$ python -q
>>> import numpy as np
>>> import numpy.linalg as la
>>> np.set_printoptions(suppress=True, linewidth=140)
>>> rd = lambda a: np.round(a, 1) + 0
>>> feats = np.loadtxt("test4.csv", delimiter=",")
>>> print(feats)
[[ 1.  0.  0.  0.  3.  0.  0.  0.  0.  0.  3. -5.]
 [ 0.  0.  0.  0.  0.  0.  2.  0.  0.  0.  0.  0.]
 [-1.  0.  0. -1.  0.  1.  0.  0. -2.  0.  0.  0.]
 [ 0.  0. -4.  0.  4.  0. -2. -3.  0. -1.  0.  0.]
 [ 0.  3.  0.  4.  0.  0. -1.  0.  0.  0.  0.  0.]
 [ 1. -2.  0.  0.  0.  0.  0.  0.  0.  0.  4.  0.]
 [ 0.  0.  0.  2.  0.  0.  2.  0.  0.  0.  0.  0.]
 [ 0.  3.  0. -5.  0.  0.  0.  0.  0.  0.  0.  0.]
 [ 0. -2.  0.  0.  0.  2.  0.  2.  0.  1.  0.  0.]
 [ 0.  0.  0.  0.  0.  0. -1.  0. -5.  0.  0.  1.]
 [ 0.  0.  0.  5.  0. -5.  0.  4.  0.  0.  0.  0.]
 [ 4.  0.  4.  0. -2.  0. -1.  0.  5.  0.  2.  0.]
 [ 0. -1.  3.  0.  0. -3. -2.  0.  4.  0. -2.  0.]
 [ 3.  0.  0.  3.  0.  0. -1. -2.  0.  0.  0.  0.]
 [ 0. -4. -2.  0.  1.  0.  0.  1. -3.  3.  2.  0.]]
>>> print(feats.sum(axis=0))
[ 8. -3.  1.  8.  6. -5. -4.  2. -1.  3.  9. -4.]
>>> feats[:, 12]
Traceback (most recent call last):
  File "<python-input-7>", line 1, in <module>
    feats[:, 12]
    ~~~~~^^^^^^^
IndexError: index 12 is out of bounds for axis 1 with size 12
>>> print(np.unravel_index(np.abs(feats).argmax(), feats.shape))
(np.int64(0), np.int64(11))
>>> print(la.matrix_rank(feats))
12
>>> print(np.count_nonzero(feats))
57
>>> print(np.abs(feats).max())
5.0
>>> print(feats.shape)
(15, 12)
>>> E = np.load("layer11.npy")
>>> print(E)
[[1.  0.7 0.5 0.3 0.2 0.2 0.1 0.1 0.1 0.  0.  0.  0.  0.  0. ]
 [0.7 1.  0.7 0.5 0.3 0.2 0.2 0.1 0.1 0.1 0.  0.  0.  0.  0. ]
 [0.5 0.7 1.  0.7 0.5 0.3 0.2 0.2 0.1 0.1 0.1 0.  0.  0.  0. ]
 [0.3 0.5 0.7 1.  0.7 0.5 0.3 0.2 0.2 0.1 0.1 0.1 0.  0.  0. ]
 [0.2 0.3 0.5 0.7 1.  0.7 0.5 0.3 0.2 0.2 0.1 0.1 0.1 0.  0. ]
 [0.2 0.2 0.3 0.5 0.7 1.  0.7 0.5 0.3 0.2 0.2 0.1 0.1 0.1 0. ]
 [0.1 0.2 0.2 0.3 0.5 0.7 1.  0.7 0.5 0.3 0.2 0.2 0.1 0.1 0.1]
 [0.1 0.1 0.2 0.2 0.3 0.5 0.7 1.  0.7 0.5 0.3 0.2 0.2 0.1 0.1]
 [0.1 0.1 0.1 0.2 0.2 0.3 0.5 0.7 1.  0.7 0.5 0.3 0.2 0.2 0.1]
 [0.  0.1 0.1 0.1 0.2 0.2 0.3 0.5 0.7 1.  0.7 0.5 0.3 0.2 0.2]
 [0.  0.  0.1 0.1 0.1 0.2 0.2 0.3 0.5 0.7 1.  0.7 0.5 0.3 0.2]
 [0.  0.  0.  0.1 0.1 0.1 0.2 0.2 0.3 0.5 0.7 1.  0.7 0.5 0.3]
 [0.  0.  0.  0.  0.1 0.1 0.1 0.2 0.2 0.3 0.5 0.7 1.  0.7 0.5]
 [0.  0.  0.  0.  0.  0.1 0.1 0.1 0.2 0.2 0.3 0.5 0.7 1.  0.7]
 [0.  0.  0.  0.  0.  0.  0.1 0.1 0.1 0.2 0.2 0.3 0.5 0.7 1. ]]
>>> evals, evecs = la.eigh(E)
>>> print(np.unique(evals.round(6) + 0, return_counts=True)[1])
[1 1 1 1 1 1 1 1 1 1 1 1 1 1 1]
>>> x0 = np.array([1, 3, 1, 2, 5, 5, 0, 2, 3, 3, 2, 5, 0, 1, 5])
>>> y = E @ x0
>>> b, lr = np.zeros(15), 1 / la.norm(E, 2) ** 2
>>> for i in range(8):
...     b -= lr * E.T @ (E @ b - y)
...     if i % 2 == 0: print(i, round(la.norm(E @ b - y), 1))
... 
0 3.3
2 2.8
4 2.4
6 2.2
>>> print(rd(la.cond(E)))
68.9
>>> q, R = la.qr(E)
>>> print(q.shape, R.shape)
(15, 15) (15, 15)
>>> print(rd(np.trace(q @ q.T)))
15.0
>>> print(rd(la.det(E)))
0.0
>>> print(rd(np.sort(np.abs(la.eigvals(E)))))
[0.1 0.1 0.2 0.2 0.3 0.3 0.3 0.4 0.4 0.7 1.  1.3 1.9 3.2 4.7]
>>> print(np.trace(E))
15.0
>>> la.determinant(E)
Traceback (most recent call last):
  File "<python-input-28>", line 1, in <module>
    la.determinant(E)
    ^^^^^^^^^^^^^^
AttributeError: module 'numpy.linalg' has no attribute 'determinant'
>>> f = np.array([9, 3, 2, 5, 2, 3, 5, 0, 3, 9, 7, 0, 0, 2, 1])
>>> out = E + np.outer(f, np.eye(15)[8])
>>> print(la.matrix_rank(out - E))
1
>>> print(la.matrix_rank(la.inv(out) - la.inv(E), tol=1e-8))
1
>>> F = np.load("case18.npy")
>>> print(F)
[[ 1 -1 -1  1  1 -1 -1  1]
 [ 1  1 -1 -1 -1 -1  1  1]
 [ 1 -1 -1  1 -1  1  1 -1]
 [ 1 -1  1 -1 -1  1 -1  1]
 [ 1  1  1  1  1  1  1  1]
 [ 1 -1  1 -1  1 -1  1 -1]
 [ 1  1  1  1 -1 -1 -1 -1]
 [ 1  1 -1 -1  1  1 -1 -1]]
>>> print(F[:, 3] @ F[:, 0])
0
>>> print(rd(la.pinv(F)))
[[ 0.1  0.1  0.1  0.1  0.1  0.1  0.1  0.1]
 [-0.1  0.1 -0.1 -0.1  0.1 -0.1  0.1  0.1]
 [-0.1 -0.1 -0.1  0.1  0.1  0.1  0.1 -0.1]
 [ 0.1 -0.1  0.1 -0.1  0.1 -0.1  0.1 -0.1]
 [ 0.1 -0.1 -0.1 -0.1  0.1  0.1 -0.1  0.1]
 [-0.1 -0.1  0.1  0.1  0.1 -0.1 -0.1  0.1]
 [-0.1  0.1  0.1 -0.1  0.1  0.1 -0.1 -0.1]
 [ 0.1  0.1 -0.1  0.1  0.1 -0.1 -0.1 -0.1]]
>>> print(rd(la.svd(F, compute_uv=False)))
[2.8 2.8 2.8 2.8 2.8 2.8 2.8 2.8]
>>> K = np.load("dump.npy")
>>> print(K)
[[0 1 0 0 0 0 0 0 0]
 [1 0 0 0 1 0 0 0 0]
 [0 0 0 0 0 0 0 1 0]
 [0 0 0 0 0 0 0 1 1]
 [0 1 0 0 0 0 0 1 0]
 [0 0 0 0 0 0 0 1 1]
 [0 0 0 0 0 0 0 0 0]
 [0 0 1 1 1 1 0 0 0]
 [0 0 0 1 0 1 0 0 0]]
>>> print(K @ K)
[[1 0 0 0 1 0 0 0 0]
 [0 2 0 0 0 0 0 1 0]
 [0 0 1 1 1 1 0 0 0]
 [0 0 1 2 1 2 0 0 0]
 [1 0 1 1 2 1 0 0 0]
 [0 0 1 2 1 2 0 0 0]
 [0 0 0 0 0 0 0 0 0]
 [0 1 0 0 0 0 0 4 2]
 [0 0 0 0 0 0 0 2 2]]
>>> print(K.sum(axis=0))
[1 2 1 2 2 2 0 4 2]
>>> Lm = np.diag(K.sum(axis=1)) - K
>>> print(round(la.det(Lm[1:, 1:])))
0
>>> print(Lm @ np.ones(9))
[0. 0. 0. 0. 0. 0. 0. 0. 0.]
>>> Uu, sig = la.svd(K)
Traceback (most recent call last):
  File "<python-input-45>", line 1, in <module>
    Uu, sig = la.svd(K)
    ^^^^^^^
ValueError: too many values to unpack (expected 2)
>>> Uu, sig, VT = la.svd(K, full_matrices=False)
>>> print(rd(Uu.T @ Uu))
[[1. 0. 0. 0. 0. 0. 0. 0. 0.]
 [0. 1. 0. 0. 0. 0. 0. 0. 0.]
 [0. 0. 1. 0. 0. 0. 0. 0. 0.]
 [0. 0. 0. 1. 0. 0. 0. 0. 0.]
 [0. 0. 0. 0. 1. 0. 0. 0. 0.]
 [0. 0. 0. 0. 0. 1. 0. 0. 0.]
 [0. 0. 0. 0. 0. 0. 1. 0. 0.]
 [0. 0. 0. 0. 0. 0. 0. 1. 0.]
 [0. 0. 0. 0. 0. 0. 0. 0. 1.]]
>>> print(rd(VT @ VT.T))
[[1. 0. 0. 0. 0. 0. 0. 0. 0.]
 [0. 1. 0. 0. 0. 0. 0. 0. 0.]
 [0. 0. 1. 0. 0. 0. 0. 0. 0.]
 [0. 0. 0. 1. 0. 0. 0. 0. 0.]
 [0. 0. 0. 0. 1. 0. 0. 0. 0.]
 [0. 0. 0. 0. 0. 1. 0. 0. 0.]
 [0. 0. 0. 0. 0. 0. 1. 0. 0.]
 [0. 0. 0. 0. 0. 0. 0. 1. 0.]
 [0. 0. 0. 0. 0. 0. 0. 0. 1.]]
>>> print(rd(np.sqrt((sig ** 2).sum())), rd(la.norm(K)))
4.0 4.0
